% python3 -q
>>> import numpy as np
>>> np.set_printoptions(precision=2, suppress=True, linewidth=200, legacy="1.25")
>>> J = np.load("test2.npy")
>>> J
array([[-14,   9,  -8,  -6,  -9,   8,   3,   1],
       [ -9,  26,  -9,  -7,  -7,  -6,  -1,   6],
       [  3,   2, -44,  -9,  -4,   1,   3,  -3],
       [ -9,   1,   5, -44,  -2,  -7,  -4,  -1],
       [  2,  -8,  -6,  -2,  69,  -2,   2,  -2],
       [  2,   2,  -1,   8,   5,  15,  -7,  -4],
       [ -8,   2,  -8,   5,   1,   3, -69,  -7],
       [  8,   2,  -4,  -6,   6,  -9,   9,  -5]])
>>> ang = np.radians(51)
>>> R = np.eye(8)
>>> R[3, 3] = R[1, 1] = np.cos(ang)
>>> R[3, 1], R[1, 3] = -np.sin(ang), np.sin(ang)
>>> R
array([[ 1.  ,  0.  ,  0.  ,  0.  ,  0.  ,  0.  ,  0.  ,  0.  ],
       [ 0.  ,  0.63,  0.  ,  0.78,  0.  ,  0.  ,  0.  ,  0.  ],
       [ 0.  ,  0.  ,  1.  ,  0.  ,  0.  ,  0.  ,  0.  ,  0.  ],
       [ 0.  , -0.78,  0.  ,  0.63,  0.  ,  0.  ,  0.  ,  0.  ],
       [ 0.  ,  0.  ,  0.  ,  0.  ,  1.  ,  0.  ,  0.  ,  0.  ],
       [ 0.  ,  0.  ,  0.  ,  0.  ,  0.  ,  1.  ,  0.  ,  0.  ],
       [ 0.  ,  0.  ,  0.  ,  0.  ,  0.  ,  0.  ,  1.  ,  0.  ],
       [ 0.  ,  0.  ,  0.  ,  0.  ,  0.  ,  0.  ,  0.  ,  1.  ]])
>>> A2 = J @ R.T
>>> np.allclose(np.linalg.norm(J, axis=1), np.linalg.norm(A2, axis=1))
True
>>> round(np.linalg.det(R), 2), np.round(np.trace(R), 2)
(1.0, 7.26)
>>> print(np.linalg.svd(J, compute_uv=False), np.linalg.svd(A2, compute_uv=False))
[72.7  71.19 52.13 44.77 26.83 19.71 10.34  4.41] [72.7  71.19 52.13 44.77 26.83 19.71 10.34  4.41]
>>> A2 = np.linalg.inv(J)
>>> print(round(np.linalg.slogdet(J)[0], 2))
-1.0
>>> np.allclose(A2, J.T)
False
>>> (np.abs(A2) > 1e-9).astype(int)
array([[1, 1, 1, 1, 1, 1, 1, 1],
       [1, 1, 1, 1, 1, 1, 1, 1],
       [1, 1, 1, 1, 1, 1, 1, 1],
       [1, 1, 1, 1, 1, 1, 1, 1],
       [1, 1, 1, 1, 1, 1, 1, 1],
       [1, 1, 1, 1, 1, 1, 1, 1],
       [1, 1, 1, 1, 1, 1, 1, 1],
       [1, 1, 1, 1, 1, 1, 1, 1]])
>>> A2.round(2) + 0
array([[-0.09,  0.03,  0.02,  0.02, -0.01,  0.05, -0.01, -0.02],
       [-0.01,  0.04, -0.01,  0.  ,  0.  ,  0.03,  0.  ,  0.02],
       [ 0.  ,  0.  , -0.02,  0.01,  0.  ,  0.01,  0.  ,  0.01],
       [ 0.02, -0.01, -0.01, -0.03,  0.  , -0.02,  0.01,  0.01],
       [ 0.  ,  0.01,  0.  ,  0.  ,  0.01,  0.  ,  0.  ,  0.  ],
       [-0.02,  0.  ,  0.01,  0.02,  0.  ,  0.06, -0.01, -0.04],
       [ 0.02, -0.01,  0.  , -0.01,  0.  , -0.01, -0.01,  0.02],
       [-0.11,  0.05,  0.03,  0.02,  0.01,  0.  , -0.02, -0.15]])
>>> np.linalg.inv(A2)
array([[-14.,   9.,  -8.,  -6.,  -9.,   8.,   3.,   1.],
       [ -9.,  26.,  -9.,  -7.,  -7.,  -6.,  -1.,   6.],
       [  3.,   2., -44.,  -9.,  -4.,   1.,   3.,  -3.],
       [ -9.,   1.,   5., -44.,  -2.,  -7.,  -4.,  -1.],
       [  2.,  -8.,  -6.,  -2.,  69.,  -2.,   2.,  -2.],
       [  2.,   2.,  -1.,   8.,   5.,  15.,  -7.,  -4.],
       [ -8.,   2.,  -8.,   5.,   1.,   3., -69.,  -7.],
       [  8.,   2.,  -4.,  -6.,   6.,  -9.,   9.,  -5.]])
